% python3 -q
>>> import numpy as np
>>> from numpy import linalg as LA
>>> np.set_printoptions(suppress=True, linewidth=200)
>>> def rnd(a):
...     return np.round(a, 1) + 0
... 
>>> r0 = np.array([-4, 2, 3, 3, 4, 1])
>>> v = np.array([1, 2, 0])
>>> arr = r0[:, None] + v[None, :]
>>> arr
array([[-3, -2, -4],
       [ 3,  4,  2],
       [ 4,  5,  3],
       [ 4,  5,  3],
       [ 5,  6,  4],
       [ 2,  3,  1]])
>>> U, sig, VT = LA.svd(arr)
>>> np.argmax(sig[:-1] / (sig[1:] + 1e-6)) + 1
np.int64(2)
>>> print(rnd(sig))
[15.6  2.5  0. ]
>>> A2 = U[:, :2] @ np.diag(sig[:2]) @ VT[:2]
>>> rnd(LA.norm(arr - A2) / LA.norm(arr))
np.float64(0.0)
>>> rnd(A2)
array([[-3., -2., -4.],
       [ 3.,  4.,  2.],
       [ 4.,  5.,  3.],
       [ 4.,  5.,  3.],
       [ 5.,  6.,  4.],
       [ 2.,  3.,  1.]])
>>> rnd(np.abs(arr - A2).max())
np.float64(0.0)
>>> rk = LA.matrix_rank(arr)
>>> print(rk)
2
>>> ns = LA.svd(arr)[2][rk:].T
>>> rnd(ns[:, 0] / ns[np.abs(ns[:, 0]).round(6).argmax(), 0])
array([ 1. , -0.5, -0.5])
>>> [int(LA.matrix_rank(arr[:i])) for i in range(1, len(arr) + 1)]
[1, 2, 2, 2, 2, 2]
>>> [int(LA.matrix_rank(arr[:, :j + 1])) for j in range(3)]
[1, 2, 2]
>>> ns.shape
(3, 1)
>>> rnd(arr @ ns)
array([[0.],
       [0.],
       [0.],
       [0.],
       [0.],
       [0.]])
>>> [int(LA.matrix_rank(np.delete(arr, i, axis=0))) for i in range(6)]
[2, 2, 2, 2, 2, 2]
>>> rnd(ns @ ns.T)
array([[ 0.7, -0.3, -0.3],
       [-0.3,  0.2,  0.2],
       [-0.3,  0.2,  0.2]])
>>> np.allclose(arr @ ns, 0)
True
>>> A2 = arr / LA.norm(arr, axis=1)
Traceback (most recent call last):
  File "<python-input-26>", line 1, in <module>
    A2 = arr / LA.norm(arr, axis=1)
         ~~~~^~~~~~~~~~~~~~~~~~~~~~
ValueError: operands could not be broadcast together with shapes (6,3) (6,) 
>>> A2 = arr / LA.norm(arr, axis=1, keepdims=True)
>>> C2 = A2 @ A2.T
>>> print((np.abs(C2) > 0.9).astype(int))
[[1 0 0 0 1 0]
 [0 1 1 1 1 1]
 [0 1 1 1 1 1]
 [0 1 1 1 1 1]
 [1 1 1 1 1 1]
 [0 1 1 1 1 1]]
>>> print(np.argwhere(np.triu(np.abs(C2) > 0.95, 1)))
[[1 2]
 [1 3]
 [1 4]
 [1 5]
 [2 3]
 [2 4]
 [2 5]
 [3 4]
 [3 5]
 [4 5]]
>>> rnd(C2[5])
array([-0.8,  1. ,  1. ,  1. ,  1. ,  1. ])
>>> F = np.diag(np.array([-4, -6, -3, 8, 7]))
>>> F
array([[-4,  0,  0,  0,  0],
       [ 0, -6,  0,  0,  0],
       [ 0,  0, -3,  0,  0],
       [ 0,  0,  0,  8,  0],
       [ 0,  0,  0,  0,  7]])
>>> rnd(np.trace(LA.pinv(arr) @ arr))
np.float64(2.0)
>>> print(np.abs(np.diag(LA.qr(arr)[1])) > 1e-9)
[ True  True False]
>>> LA.lstsq(arr[:-1].T, arr[-1])[2]
np.int32(2)
>>> rnd(arr @ LA.pinv(arr) @ arr)
array([[-3., -2., -4.],
       [ 3.,  4.,  2.],
       [ 4.,  5.,  3.],
       [ 4.,  5.,  3.],
       [ 5.,  6.,  4.],
       [ 2.,  3.,  1.]])
>>> r0 = np.array([1, 0, 1, 0, 2]) + 0.5
>>> K = np.eye(5) - 2 * np.outer(r0, r0) / (r0 @ r0)
>>> rnd(K)
array([[ 0.6, -0.1, -0.4, -0.1, -0.7],
       [-0.1,  1. , -0.1,  0. , -0.2],
       [-0.4, -0.1,  0.6, -0.1, -0.7],
       [-0.1,  0. , -0.1,  1. , -0.2],
       [-0.7, -0.2, -0.7, -0.2, -0.1]])
>>> np.all(LA.eigvalsh(K) > 0)
np.False_
>>> rng = np.random.default_rng(492293)
>>> labels = rng.permutation(5)
>>> labels
array([1, 2, 3, 4, 0])
>>> A2 = K[labels][:, labels]
>>> print(np.allclose(A2, K))
False
>>> rnd(A2)
array([[ 1. , -0.1,  0. , -0.2, -0.1],
       [-0.1,  0.6, -0.1, -0.7, -0.4],
       [ 0. , -0.1,  1. , -0.2, -0.1],
       [-0.2, -0.7, -0.2, -0.1, -0.7],
       [-0.1, -0.4, -0.1, -0.7,  0.6]])
>>> E = np.load("a.npy")
>>> E
array([[1, 0, 1, 0],
       [1, 1, 1, 1],
       [1, 0, 1, 0],
       [1, 1, 1, 1]])
>>> print(E @ E)
[[2 0 2 0]
 [4 2 4 2]
 [2 0 2 0]
 [4 2 4 2]]
>>> rnd(LA.det(E))
np.float64(0.0)
>>> np.allclose(E @ E.T, E.T @ E)
False
>>> np.trace(E)
np.int64(4)
>>> E.inv()
Traceback (most recent call last):
  File "<python-input-54>", line 1, in <module>
    E.inv()
    ^^^^^
AttributeError: 'numpy.ndarray' object has no attribute 'inv'
>>> (E - E.T) / 2
array([[ 0. , -0.5,  0. , -0.5],
       [ 0.5,  0. ,  0.5,  0. ],
       [ 0. , -0.5,  0. , -0.5],
       [ 0.5,  0. ,  0.5,  0. ]])
>>> rnd(np.abs(LA.eigvals(E)).max())
np.float64(2.0)
>>> hat = np.triu(np.array([[3, 0, 1, 3], [2, -2, 1, -2], [-2, 3, 0, 1], [-2, 1, -1, 2]]), 1) + np.eye(4)
>>> A2 = hat @ E @ LA.inv(hat)
>>> rnd(LA.det(A2))
np.float64(0.0)
>>> rnd(np.poly(A2))
array([ 1., -4.,  4.,  0.,  0.])
>>> X = np.array([[9, 8, 0, 8],
...     [0, 0, -8, -5],
...     [-5, 1, -3, -7],
...     [1, -1, 3, -9],
...     [1, 0, -8, 6],
...     [1, 5, -8, -4],
...     [-1, -9, 9, -7]])
>>> X
array([[ 9,  8,  0,  8],
       [ 0,  0, -8, -5],
       [-5,  1, -3, -7],
       [ 1, -1,  3, -9],
       [ 1,  0, -8,  6],
       [ 1,  5, -8, -4],
       [-1, -9,  9, -7]])
>>> hat = X @ LA.solve(X.T @ X, X.T)
>>> print(LA.matrix_rank(np.eye(7) - hat))
3
>>> np.trace(hat)
np.float64(4.0)
